$ python3 -q
>>> import numpy as np
>>> np.set_printoptions(precision=3, suppress=True, linewidth=140, floatmode="fixed")
>>> Z = 20 * np.array([[0.1, 0.9, -1.5, -0.8], [-0.9, 0.9, -0.7, -0.4]])
>>> rng = np.random.default_rng(80620)
>>> labels = rng.integers(0, 2, 18)
>>> data = Z[labels] + rng.normal(size=(18, 4))
>>> print(data)
[[-17.276  18.485 -14.730  -8.260]
 [-17.979  18.474 -13.156  -9.282]
 [  1.383  18.774 -30.059 -15.308]
 [-18.509  18.334 -14.546  -6.985]
 [-18.694  16.649 -14.284  -5.888]
 [  1.343  17.872 -30.044 -16.370]
 [-17.721  18.334 -14.363  -6.532]
 [  0.545  18.729 -30.728 -17.032]
 [-17.135  18.302 -13.349  -8.497]
 [  3.179  17.879 -29.538 -15.314]
 [  2.527  17.349 -30.573 -15.206]
 [  1.789  19.028 -30.627 -15.870]
 [-17.926  18.008 -14.832  -9.514]
 [-18.650  16.220 -13.690  -6.235]
 [  1.316  17.174 -30.137 -12.829]
 [-17.163  16.311 -12.649  -5.813]
 [-19.486  17.472 -13.752  -7.558]
 [-17.100  18.836 -15.398  -8.406]]
>>> Xs = (data - data.mean(axis=0)) / data.std(axis=0)
>>> print(np.argwhere(np.abs(Xs) > 2))
[]
>>> beta = np.linalg.lstsq(np.delete(Xs, 2, axis=1), Xs[:, 2])[0]
>>> print(np.abs(beta).argmax())
0
>>> print(round(1 - np.var(Xs[:, 2] - np.delete(Xs, 2, axis=1) @ beta), 3))
0.987
>>> Uu, sv, VT = np.linalg.svd(data)
>>> print(np.argmax(sv[:-1] / (sv[1:] + 1e-6)) + 1)
2
>>> print(sv)
[132.057  52.949   4.655   2.380]
>>> A2 = Uu[:, :2] @ np.diag(sv[:2]) @ VT[:2]
>>> print(round(float(np.linalg.norm(data - A2, 2)), 3), round(sv[2], 3))
4.655 4.655
>>> print(np.round(np.abs(data - A2).max(), 3))
1.982
>>> print(np.round(np.linalg.norm(data - A2) / np.linalg.norm(data), 3))
0.037
>>> print(np.linalg.matrix_rank(A2))
2
